$ python3 -q
>>> import numpy as np
>>> np.set_printoptions(suppress=True, linewidth=140)
>>> A = np.array([[0, 0, 0, 3], [1, -1, 0, 0], [-3, 0, 0, 0]])
>>> np.round(np.linalg.norm(A, axis=1), 2)
array([3.  , 1.41, 3.  ])
>>> np.round(np.linalg.norm(A, "nuc"), 2)
np.float64(7.12)
>>> np.round(np.linalg.norm(A, 1), 2), round(np.linalg.norm(A, np.inf), 2)
(np.float64(4.0), np.float64(3.0))
>>> np.round(np.linalg.norm(A, 2), 2)
np.float64(3.18)
>>> np.round(np.linalg.norm(A, axis=0), 2)
array([3.16, 1.  , 0.  , 3.  ])
>>> np.linalg.norm(A, axis=1).argmax()
np.int64(0)
>>> blk = np.stack([A, 2 * A, A[::-1]])
>>> blk.shape
(3, 3, 4)
>>> np.linalg.matrix_rank(blk)
array([3, 3, 3])
>>> arr = np.loadtxt("run12.csv", delimiter=",")
>>> arr.round(2)
array([[ 0.44,  0.15, -0.88],
       [-0.88,  0.24, -0.4 ],
       [-0.15, -0.96, -0.24]])
>>> np.round((arr + arr.T) / 2, 2)
array([[ 0.44, -0.37, -0.52],
       [-0.37,  0.24, -0.68],
       [-0.52, -0.68, -0.24]])
>>> round(np.trace(arr), 2)
np.float64(0.44)
>>> np.round(np.sort(np.abs(np.linalg.eigvals(arr))), 2)
array([1., 1., 1.])
>>> np.round((arr - arr.T) / 2, 2)
array([[ 0.  ,  0.52, -0.37],
       [-0.52,  0.  ,  0.28],
       [ 0.37, -0.28,  0.  ]])
>>> np.round(np.linalg.matrix_power(arr, 3), 2)
array([[-0.72,  0.48, -0.49],
       [-0.63, -0.76,  0.17],
       [ 0.29, -0.43, -0.85]])
>>> hat = np.triu(np.array([[-2, -1, 6], [1, 5, -5], [-3, -6, 1]]), 1) + np.eye(3)
>>> A2 = hat @ arr @ np.linalg.inv(hat)
>>> A2.round(2)
array([[  0.44,  -5.4 , -31.56],
       [ -0.15,   4.89,  26.12],
       [ -0.15,  -1.11,  -4.89]])
>>> np.linalg.matrix_rank(A2)
np.int64(3)
>>> q = arr.astype(float).copy()
>>> for j in range(3):
...     q[:, j] -= q[:, :j] @ (q[:, :j].T @ q[:, j])
...     q[:, j] /= np.linalg.norm(q[:, j])
... 
>>> np.round(q.T @ arr, 2) + 0
array([[1., 0., 0.],
       [0., 1., 0.],
       [0., 0., 1.]])
>>> rng = np.random.default_rng(864)
>>> A2 = arr + rng.integers(-2, 3, (3, 1)) @ rng.integers(-2, 3, (1, 3))
>>> A2.round(2)
array([[ 0.44,  0.15, -1.88],
       [-0.88,  0.24,  0.6 ],
       [-0.15, -0.96, -2.24]])
>>> np.linalg.matrix_rank(A2 - arr, tol=1e-8)
np.int64(1)
>>> np.round(np.linalg.svd(A2 - arr, compute_uv=False), 2)
array([2.45, 0.  , 0.  ])
>>> r0 = np.array([0, 3, 3]) + 0.5
>>> J = np.eye(3) - 2 * np.outer(r0, r0) / (r0 @ r0)
>>> J.round(2)
array([[ 0.98, -0.14, -0.14],
       [-0.14,  0.01, -0.99],
       [-0.14, -0.99,  0.01]])
>>> round(np.linalg.eigvalsh(J).min(), 2)
np.float64(-1.0)
>>> [round(float(np.linalg.det(J[:i, :i])), 2) + 0 for i in range(1, 4)]
[0.98, -0.01, -1.0]
>>> np.all(np.linalg.eigvalsh(J) > 0)
np.False_
>>> x0 = np.array([0, -2, 1])
>>> 3 - np.linalg.matrix_rank(J - np.eye(3), tol=1e-8)
np.int64(2)
>>> np.round(J.T @ (J @ x0), 2) + 0
array([ 0., -2.,  1.])
>>> round(float(np.linalg.det(J)), 2)
-1.0
>>> ev, vecs = np.linalg.eig(J)
>>> np.round(np.prod(ev), 2)
np.float64(-1.0)
>>> np.round(J @ vecs[:, 0] - ev[0] * vecs[:, 0], 2) + 0
array([0., 0., 0.])
>>> np.round(np.sort(np.linalg.eigvals(J.T)), 2)
array([-1.,  1.,  1.])
>>> w1 = np.array([[2, 0, -1, -1, 0],
...     [-2, 2, -1, 0, 0],
...     [-1, -2, 0, -2, 1],
...     [1, 2, 1, 1, -1]])
>>> beta = np.array([7, -7, -9, 2, -5])
>>> act = np.maximum(A @ w1 + beta, 0)
>>> act
array([[10,  0,  0,  5,  0],
       [11,  0,  0,  1,  0],
       [ 1,  0,  0,  5,  0]])
>>> basis = np.array([[3, 2, 2], [-3, 2, -3], [0, 0, -2], [3, -1, 1], [-2, -2, -1]])
>>> act @ basis
array([[45, 15, 25],
       [36, 21, 23],
       [18, -3,  7]])
>>> X = np.load("x.npy")
>>> X
array([[-3,  3],
       [ 3, -1],
       [ 3, -3],
       [ 3,  3]])
>>> A2 = np.linalg.inv(J)
>>> np.round(np.linalg.det(J) * A2, 2)
array([[-0.98,  0.14,  0.14],
       [ 0.14, -0.01,  0.99],
       [ 0.14,  0.99, -0.01]])
>>> np.round(np.linalg.cond(J), 2)
np.float64(1.0)
>>> round(np.linalg.det(J) * np.linalg.det(A2), 2)
np.float64(1.0)
>>> np.round(np.linalg.slogdet(J)[0], 2)
np.float64(-1.0)
>>> np.round(J @ A2, 2) + 0
array([[1., 0., 0.],
       [0., 1., 0.],
       [0., 0., 1.]])
>>> A2.round(2)
array([[ 0.98, -0.14, -0.14],
       [-0.14,  0.01, -0.99],
       [-0.14, -0.99,  0.01]])
>>> A2 = np.array([[-1.3, -0.4], [0.0, -0.1], [-1.1, -0.8], [0.3, 0.4]])
>>> basis = np.array([[1.0, 0.9, -0.5, -0.3], [0.0, 0.8, 0.3, 1.5]])
>>> feats = A2 @ basis
>>> feats.round(2)
array([[-1.3 , -1.49,  0.53, -0.21],
       [ 0.  , -0.08, -0.03, -0.15],
       [-1.1 , -1.63,  0.31, -0.87],
       [ 0.3 ,  0.59, -0.03,  0.51]])
>>> round(float(np.trace(np.linalg.pinv(feats) @ feats)), 2)
2.0
>>> np.unique(feats.round(6), axis=0).shape
(4, 4)
>>> np.abs(np.diag(np.linalg.qr(feats)[1])) > 1e-9
array([ True,  True, False, False])
>>> np.linalg.lstsq(feats[:-1].T, feats[-1])[2]
np.int32(2)
>>> Uu, s, VT = np.linalg.svd(feats)
>>> s.round(2) + 0
array([3.05, 0.64, 0.  , 0.  ])
>>> A2 = Uu[:, :2] @ np.diag(s[:2]) @ VT[:2]
>>> round(np.abs(feats - A2).max(), 2)
np.float64(0.0)
>>> np.linalg.matrix_rank(feats, rtol=0.05)
np.int64(2)
>>> A2.round(2) + 0
array([[-1.3 , -1.49,  0.53, -0.21],
       [ 0.  , -0.08, -0.03, -0.15],
       [-1.1 , -1.63,  0.31, -0.87],
       [ 0.3 ,  0.59, -0.03,  0.51]])
>>> W0 = np.load("block13.npy")
>>> W0
array([[ 1.  ,  3.36, -6.04],
       [ 1.78,  3.06, -6.17],
       [-0.22,  3.3 , -7.36],
       [-1.55,  1.82, -6.01],
       [-0.8 ,  1.41, -6.25],
       [-1.14,  2.7 , -5.69],
       [ 0.89,  3.11, -5.4 ],
       [ 1.7 ,  3.04, -6.41],
       [ 0.45,  2.54, -4.21],
       [-0.78,  2.84, -7.86],
       [-1.2 ,  3.51, -4.77],
       [-1.2 ,  3.03, -7.46]])
>>> Xs = W0 - W0.mean(axis=0)
>>> vecs = np.linalg.svd(Xs)[2][:1]
>>> A2 = Xs - Xs @ vecs.T @ vecs
>>> np.round(A2.std(axis=0), 2)
array([0.37, 0.55, 0.92])
>>> round(np.linalg.norm(A2) / np.linalg.norm(Xs), 2)
np.float64(0.69)
>>> F = np.load("out5.npy")
>>> F
array([[2, 0, 1, 1],
       [0, 0, 0, 0],
       [0, 4, 0, 5]])
>>> np.linalg.matrix_rank(F, rtol=0.1)
np.int64(2)
>>> np.linalg.cond(F) > 100
np.True_
>>> np.linalg.matrix_rank(F)
np.int64(2)
>>> np.count_nonzero(F)
np.int64(5)
>>> np.diff(F, axis=0)
array([[-2,  0, -1, -1],
       [ 0,  4,  0,  5]])
>>> F - F[0]
array([[ 0,  0,  0,  0],
       [-2,  0, -1, -1],
       [-2,  4, -1,  4]])
>>> x0 = np.array([1, 2, 1, 0])
>>> (F @ x0).argmax()
np.int64(2)
>>> F * x0
array([[2, 0, 1, 0],
       [0, 0, 0, 0],
       [0, 8, 0, 0]])
>>> np.sign((F @ x0).round(6))
array([1, 0, 1])
>>> F @ np.ones(4)
array([4., 0., 9.])
>>> mat = np.array([[1, 0, 0], [-1, 1, 0], [6, -8, 1]])
>>> A2 = np.linalg.inv(mat)
>>> np.allclose(A2, mat.T)
False
>>> np.round(np.linalg.inv(A2), 2)
array([[ 1.,  0.,  0.],
       [-1.,  1., -0.],
       [ 6., -8.,  1.]])
>>> np.round(np.linalg.det(mat) * np.linalg.det(A2), 2)
np.float64(1.0)
>>> np.round(np.linalg.det(mat) * A2, 2)
array([[1., 0., 0.],
       [1., 1., 0.],
       [2., 8., 1.]])
>>> hat = np.triu(np.array([[0, -2, -1], [3, -1, -2], [-4, 2, -5]]), 1) + np.eye(3)
>>> A2 = hat @ mat @ np.linalg.inv(hat)
>>> A2
array([[ -3.,   0.,  -4.],
       [-13.,  -9., -33.],
       [  6.,   4.,  15.]])
>>> np.trace(A2), np.trace(mat)
(np.float64(3.0), np.int64(3))
>>> np.linalg.matrix_power(mat, 2)
array([[  1,   0,   0],
       [ -2,   1,   0],
       [ 20, -16,   1]])
>>> np.round(np.sort(np.abs(np.linalg.eigvals(mat))), 2)
array([1., 1., 1.])
>>> round(np.abs(np.linalg.eigvals(mat)).max(), 2)
np.float64(1.0)
>>> np.round(np.linalg.det(mat), 2)
np.float64(1.0)
>>> [round(float(x), 2) for x in np.linalg.svd(mat, compute_uv=False)[:3]]
[10.16, 0.83, 0.12]
>>> np.linalg.matrix_rank(mat, rtol=0.1)
np.int64(1)
>>> np.round(np.linalg.norm(mat, 2) / np.linalg.norm(mat), 2)
np.float64(1.0)
